$ python3 -q
>>> import numpy as np
>>> from numpy import linalg as LA
>>> np.set_printoptions(precision=3, suppress=True, linewidth=200)
>>> rnd = lambda a: np.round(a, 3) + 0
>>> A = np.array([[1, 2, 3, 2], [0, 1, 2, 2], [0, 3, 2, 1]])
>>> A[:, 1] = -3 * A[:, 0]
>>> print(A)
[[ 1 -3  3  2]
 [ 0  0  2  2]
 [ 0  0  2  1]]
>>> blk = np.stack([A, 4 * A, A[::-1]])
>>> print(rnd(LA.norm(blk, axis=(1, 2))))
[ 6. 24.  6.]
>>> print(np.einsum("bij,cij->bc", blk, blk))
[[ 36 144  24]
 [144 576  96]
 [ 24  96  36]]
>>> print(LA.matrix_rank(blk))
[3 3 3]
>>> print(blk.sum(axis=0))
[[  5 -15  17  11]
 [  0   0  12  12]
 [  1  -3  13   7]]
>>> print(blk.shape)
(3, 3, 4)
>>> B = np.array([[2, 2, 3], [0, 0, 3], [3, 1, 2], [0, 3, 2]])
>>> print(np.einsum("ij,ij->i", A, A))
[23  8  5]
>>> print(np.einsum("ik,kj->ji", A, B))
[[11  6  6]
 [11  8  5]
 [ 4  8  6]]
>>> print(LA.matrix_rank(np.vstack([A, B.T])))
4
>>> print(A @ B)
[[11 11  4]
 [ 6  8  8]
 [ 6  5  6]]
>>> vec = np.array([-1, -3, -1, -1])
>>> print(np.einsum("ij,j->i", A, vec))
[ 3 -4 -3]
>>> print(A @ (2 * vec))
[ 6 -8 -6]
>>> print(A * vec)
[[-1  9 -3 -2]
 [ 0  0 -2 -2]
 [ 0  0 -2 -1]]
>>> print(A @ np.eye(4)[2])
[3. 2. 2.]
>>> print(np.sign((A @ vec).round(6)))
[ 1 -1 -1]
>>> print(A @ np.ones(4))
[3. 4. 3.]
>>> vec @ A
Traceback (most recent call last):
  File "<python-input-25>", line 1, in <module>
    vec @ A
    ~~~~^~~
ValueError: matmul: Input operand 1 has a mismatch in its core dimension 0, with gufunc signature (n?,k),(k,m?)->(n?,m?) (size 3 is different from 4)
>>> theta = np.radians(72)
>>> Rm = np.eye(4)
>>> Rm[0, 0] = Rm[2, 2] = np.cos(theta)
>>> Rm[0, 2], Rm[2, 0] = -np.sin(theta), np.sin(theta)
>>> print(rnd(Rm))
[[ 0.309  0.    -0.951  0.   ]
 [ 0.     1.     0.     0.   ]
 [ 0.951  0.     0.309  0.   ]
 [ 0.     0.     0.     1.   ]]
>>> B = A @ Rm.T
>>> print(np.allclose(A @ A.T, B @ B.T))
True
>>> print(rnd(np.abs(B - A).max(axis=0)))
[3.544 0.    1.382 0.   ]
>>> print(rnd(LA.det(Rm)), rnd(np.trace(Rm)))
1.0 2.618
>>> print(np.allclose(LA.norm(A, axis=1), LA.norm(B, axis=1)))
True
>>> print(rnd(LA.svd(A, compute_uv=False)), rnd(LA.svd(B, compute_uv=False)))
[5.626 2.01  0.559] [5.626 2.01  0.559]
>>> gram = A.T @ A
>>> print(LA.matrix_rank(gram))
3
>>> print(np.allclose(gram, gram.T))
True
>>> print((A @ A.T).shape)
(3, 3)
>>> print(rnd(LA.eigvalsh(gram)[::-1]))
[31.648  4.039  0.313  0.   ]
>>> F = np.diag(20 * np.array([1, 2, 1])) + np.array([[-2, 7, -3], [-6, -3, 4], [2, 2, -5]])
>>> print(F)
[[18  7 -3]
 [-6 37  4]
 [ 2  2 15]]
>>> def softmax(z):
...     e = np.exp(z - z.max(axis=-1, keepdims=True))
...     return e / e.sum(axis=-1, keepdims=True)
... 
>>> print(softmax(F).sum(axis=1))
[1. 1. 1.]
>>> print(rnd(softmax(10 * F[2])))
[0. 0. 1.]
>>> print(rnd(softmax(F[2] + -2)))
[0. 0. 1.]
>>> att = F @ F.T / np.sqrt(3)
>>> print(rnd(softmax(att + np.triu(np.full(att.shape, -np.inf), 1))))
[[1. 0. 0.]
 [0. 1. 0.]
 [0. 0. 1.]]
>>> rng = np.random.default_rng(21)
>>> lab = rng.permutation(3)
>>> print(lab)
[1 0 2]
>>> B = F[lab][:, lab]
>>> print(rnd(LA.det(B)), rnd(LA.det(F[lab])))
10790.0 -10790.0
>>> print(np.allclose(B, F))
False
>>> print(np.diag(B))
[37 18 15]
>>> print(rnd(np.sort(np.abs(LA.eigvals(B)))))
[17.495 17.495 35.254]
>>> print(np.trace(B))
70
>>> B = F + rng.integers(-2, 3, (3, 1)) @ rng.integers(-2, 3, (1, 3))
>>> print(B)
[[17  8 -1]
 [-5 36  2]
 [ 2  2 15]]
>>> print(np.abs(B - F).sum(axis=1))
[4 4 0]
>>> print(B - F)
[[-1  1  2]
 [ 1 -1 -2]
 [ 0  0  0]]
>>> print(LA.matrix_rank(B - F, tol=1e-8))
1
>>> Q, Rm = LA.qr(F)
>>> print(np.allclose(Rm.T @ Rm, F.T @ F))
True
>>> print(rnd(Rm))
[[-19.079   4.822   2.516]
 [  0.    -37.4    -3.873]
 [  0.      0.     15.122]]
>>> print(np.trace(Q @ Q.T))
3.0
>>> print(rnd(Q.T @ Q))
[[1. 0. 0.]
 [0. 1. 0.]
 [0. 0. 1.]]
>>> W = np.array([[-2, -1, -3, 2], [3, 3, 3, -1], [1, 1, 0, -1]])
>>> coef = np.array([-9, 8, -4, -5])
>>> H = np.maximum(F @ W + coef, 0)
>>> print(H)
[[  0   8   0  27]
 [118 129 125   0]
 [  8  27   0   0]]
>>> print(LA.matrix_rank(H))
3
>>> C = np.array([[0, 3, -3], [3, -3, 1], [-3, 3, 0], [-2, -2, 3]])
>>> print(H @ C)
[[ -30  -78   89]
 [  12  342 -225]
 [  81  -57    3]]
>>> B = np.array([[-9], [9], [-2]])
>>> C = np.array([[-1, 1, -2]])
>>> X = B @ C + 0.05 * rng.normal(size=(3, 3))
>>> print(rnd(X))
[[  8.998  -9.04   17.96 ]
 [ -9.054   8.989 -17.958]
 [  2.029  -1.968   3.915]]
>>> vec = np.array([-1, -1, -3])
>>> a = np.maximum(X @ vec, 0)
>>> print(rnd(np.maximum(X @ vec, 0) - np.maximum(-X @ vec, 0)))
[-53.837  53.94  -11.807]
>>> print(rnd(a))
[ 0.   53.94  0.  ]
>>> print(rnd(X * (a > 1e-9)[:, None]))
[[  0.      0.      0.   ]
 [ -9.054   8.989 -17.958]
 [  0.      0.      0.   ]]
>>> print(np.flatnonzero(a > 1e-9))
[1]
>>> data = np.load("run16.npy")
>>> print(data)
[[ 0.1  1.2  1.5]
 [ 0.3 -1.4 -8.5]
 [ 0.7 -1.   0.5]
 [ 0.   1.6  3.5]]
>>> B = np.c_[data[:, :1] @ np.array([[7]]), np.array([-1, 1, -3, 0])]
>>> print(rnd(B))
[[ 0.7 -1. ]
 [ 2.1  1. ]
 [ 4.9 -3. ]
 [ 0.   0. ]]
>>> print(LA.matrix_rank(np.c_[data, B]))
4
>>> B = np.array([[0, 1, 3], [2, 2, 0], [3, 0, 1]])
>>> print(rnd(np.einsum("ik,kj->ij", data, B)))
[[  6.9   2.5   1.8]
 [-28.3  -2.5  -7.6]
 [ -0.5  -1.3   2.6]
 [ 13.7   3.2   3.5]]
>>> print(LA.matrix_rank(np.vstack([data, B.T])))
3
>>> print(rnd(np.einsum("ik,kj->ji", data, B)))
[[  6.9 -28.3  -0.5  13.7]
 [  2.5  -2.5  -1.3   3.2]
 [  1.8  -7.6   2.6   3.5]]
>>> print(rnd(np.einsum("ij,ij->i", data, data)))
[ 3.7  74.3   1.74 14.81]
>>> print(rnd(data @ B))
[[  6.9   2.5   1.8]
 [-28.3  -2.5  -7.6]
 [ -0.5  -1.3   2.6]
 [ 13.7   3.2   3.5]]
>>> B = np.array([[2, 1, 2], [1, 2, 0], [-1, 1, 2]])
>>> arr = B + B.T
>>> print(arr)
[[4 2 1]
 [2 4 1]
 [1 1 4]]
>>> gram = arr.T @ arr
>>> print(np.diag(gram))
[21 21 18]
>>> print(gram)
[[21 17 10]
 [17 21 10]
 [10 10 18]]
>>> print((arr @ arr.T).shape)
(3, 3)
>>> vec = np.ones(3)
>>> for _ in range(4):
...     vec = gram @ vec
...     vec /= LA.norm(vec)
...     print(round(vec @ gram @ vec, 3))
... 
45.284
45.318
45.32
45.321
>>> print(rnd(LA.eigvalsh(gram)[-1]))
45.321
>>> B = np.array([[2, 0], [-1, 2]])
>>> C = np.kron(B, arr)
>>> print(LA.matrix_rank(C))
6
>>> evals, V = LA.eigh(arr)
>>> print(rnd(LA.eigvalsh(arr @ arr)))
[ 4.    10.679 45.321]
>>> print(np.unique(evals.round(6) + 0, return_counts=True)[1])
[1 1 1]
>>> print(rnd(V @ np.diag(evals) @ V.T))
[[4. 2. 1.]
 [2. 4. 1.]
 [1. 1. 4.]]
>>> print(np.abs(V[:, -1]).round(6).argmax())
0
>>> print(np.diff(A, axis=0))
[[-1  3 -1  0]
 [ 0  0  0 -1]]
>>> print(A.sum(axis=0))
[ 1 -3  7  5]
>>> A[:, 4]
Traceback (most recent call last):
  File "<python-input-117>", line 1, in <module>
    A[:, 4]
    ~^^^^^^
IndexError: index 4 is out of bounds for axis 1 with size 4
>>> print(LA.matrix_rank(A))
3
>>> print(np.unravel_index(np.abs(A).argmax(), A.shape))
(np.int64(0), np.int64(1))
>>> print(A.shape)
(3, 4)
>>> np.zeros(3, 4)
Traceback (most recent call last):
  File "<python-input-121>", line 1, in <module>
    np.zeros(3, 4)
    ~~~~~~~~^^^^^^
TypeError: Cannot interpret '4' as a data type
>>> J = np.load("sample1.npy")
>>> print(J)
[[-1.461 -1.693  0.368]
 [-3.658  5.939  1.357]
 [-2.533 -0.624 -0.313]
 [-2.738 -0.38  -1.272]
 [-4.605  5.05   1.466]
 [-2.736  4.673  0.477]
 [-4.508  4.356  0.097]
 [-3.376 -1.249  1.401]
 [-1.88  -1.936  1.95 ]
 [-2.447  3.518  0.812]
 [-1.849 -0.9    0.133]
 [-2.411 -1.981 -0.015]]
>>> vec = np.array([-1, -4, -5])
>>> rhs = J @ vec
>>> print(rnd(rhs))
[  6.393 -26.883   6.594  10.618 -22.925 -18.341 -13.401   1.367  -0.126 -15.685   4.784  10.41 ]
>>> print(rnd(LA.solve(J.T @ J, J.T @ rhs)))
[-1. -4. -5.]
>>> rhs = rhs + 0.02 * rng.normal(size=12)
>>> print(rnd(rhs))
[  6.362 -26.852   6.613  10.662 -22.901 -18.361 -13.375   1.38   -0.122 -15.701   4.784  10.407]
>>> coef, *_ = LA.lstsq(J, rhs)
>>> print([round(float(LA.norm(LA.solve(J.T @ J + lam * np.eye(3), J.T @ rhs))), 2) for lam in (0, 1, 10, 100)])
[6.49, 6.05, 4.35, 2.23]
>>> gram = np.cov(J, rowvar=False)
>>> print(rnd(np.corrcoef(J[:, 1], J[:, 0])[0, 1]))
-0.704
>>> print(rnd(gram))
[[ 1.01  -2.229 -0.172]
 [-2.229  9.929  0.678]
 [-0.172  0.678  0.822]]
>>> print(np.argwhere(np.triu(np.abs(np.corrcoef(J.T)) > 0.8, 1)))
[]
>>> print(rnd(J.std(axis=0)))
[0.962 3.017 0.868]
>>> print(rnd(np.polyfit(J[:, 1], J[:, 0], 1)))
[-0.224 -2.574]
>>> B = A[0, 0] * A[1:] - np.outer(A[1:, 0], A[0])
>>> print(B)
[[0 0 2 2]
 [0 0 2 1]]
>>> print(np.flatnonzero(~B.round(6).any(axis=1)))
[]
>>> print(A[:, 0] / A[0, 0])
[1. 0. 0.]
>>> E = np.load("block4.npy")
>>> print(E)
[[ 2.3 -0.2  6.6  1.4]
 [-0.5 -1.3  1.2 -1. ]
 [-0.3 -0.2 -1.8  0.9]]
>>> B = np.array([[0, 2, 1], [2, -1, 2], [-1, -2, -1], [-2, -2, -2]])
>>> print(np.vstack([E, B.T]).shape)
(6, 4)
>>> print(rnd(E @ B))
[[ -9.8 -11.2  -7.5]
 [ -1.8  -0.1  -2.3]
 [ -0.4   1.4  -0.7]]
>>> print(rnd(np.einsum("ik,kj->ji", E, B)))
[[ -9.8  -1.8  -0.4]
 [-11.2  -0.1   1.4]
 [ -7.5  -2.3  -0.7]]
>>> B = np.array([[2, -3], [-3, 3]])
>>> C = np.kron(B, E)
>>> print(LA.matrix_rank(C))
6
>>> print(C.shape)
(6, 8)
>>> theta = np.radians(45)
>>> Rm = np.eye(4)
>>> Rm[2, 2] = Rm[3, 3] = np.cos(theta)
>>> Rm[2, 3], Rm[3, 2] = -np.sin(theta), np.sin(theta)
>>> print(rnd(Rm))
[[ 1.     0.     0.     0.   ]
 [ 0.     1.     0.     0.   ]
 [ 0.     0.     0.707 -0.707]
 [ 0.     0.     0.707  0.707]]
>>> B = E @ Rm.T
>>> print(rnd(LA.det(Rm)), rnd(np.trace(Rm)))
1.0 3.414
>>> print(np.allclose(E @ E.T, B @ B.T))
True
>>> print(rnd(LA.norm(E, 2)))
7.36
>>> print(LA.norm(E, axis=1).argmax())
0
>>> print(rnd(LA.norm(E, axis=1)))
[7.131 2.093 2.045]
>>> print(rnd(LA.norm(E, "nuc")))
10.407
>>> print(rnd(LA.norm(E[0] - E[1])))
6.631
>>> print(rnd(LA.norm(E[0], 1)), rnd(LA.norm(E[0], np.inf)))
10.5 6.6
>>> blk = np.stack([E, 2 * E, E[::-1]])
>>> print(blk.shape)
(3, 3, 4)
>>> print(rnd(blk.sum(axis=0)))
[[ 6.6 -0.8 18.   5.1]
 [-2.  -5.2  4.8 -4. ]
 [ 1.4 -0.8  1.2  4.1]]
>>> print(LA.matrix_rank(blk.reshape(3, -1)))
2
>>> W0 = 5 * np.eye(4) + np.ones((4, 4))
>>> print(W0)
[[6. 1. 1. 1.]
 [1. 6. 1. 1.]
 [1. 1. 6. 1.]
 [1. 1. 1. 6.]]
>>> vec = np.ones(4)
>>> for _ in range(5):
...     vec = W0 @ vec
...     vec /= LA.norm(vec)
...     print(round(vec @ W0 @ vec, 3))
... 
9.0
9.0
9.0
9.0
9.0
>>> print(rnd(LA.eigvalsh(W0)[-1]))
9.0
>>> print(vec)
[0.5 0.5 0.5 0.5]
>>> print(W0.reshape(-1, 2))
[[6. 1.]
 [1. 1.]
 [1. 6.]
 [1. 1.]
 [1. 1.]
 [6. 1.]
 [1. 1.]
 [1. 6.]]
>>> W0.reshape(4, 5)
Traceback (most recent call last):
  File "<python-input-177>", line 1, in <module>
    W0.reshape(4, 5)
    ~~~~~~~~~~^^^^^^
ValueError: cannot reshape array of size 16 into shape (4,5)
>>> blk = W0.reshape(4, 2, -1)
>>> print(blk.sum(axis=1))
[[7. 2.]
 [2. 7.]
 [7. 2.]
 [2. 7.]]
>>> print(blk.shape)
(4, 2, 2)
>>> print(np.einsum("ihd,jhd->hij", blk, blk).shape)
(2, 4, 4)
>>> print(np.kron(np.eye(2, dtype=int), W0))
[[6. 1. 1. 1. 0. 0. 0. 0.]
 [1. 6. 1. 1. 0. 0. 0. 0.]
 [1. 1. 6. 1. 0. 0. 0. 0.]
 [1. 1. 1. 6. 0. 0. 0. 0.]
 [0. 0. 0. 0. 6. 1. 1. 1.]
 [0. 0. 0. 0. 1. 6. 1. 1.]
 [0. 0. 0. 0. 1. 1. 6. 1.]
 [0. 0. 0. 0. 1. 1. 1. 6.]]
>>> print(rnd(np.poly(W0)))
[   1.  -24.  210. -800. 1125.]
>>> print(rnd(LA.det(W0.T)))
1125.0
>>> print(rnd(LA.det(2 * W0)), rnd(LA.det(W0)))
18000.0 1125.0
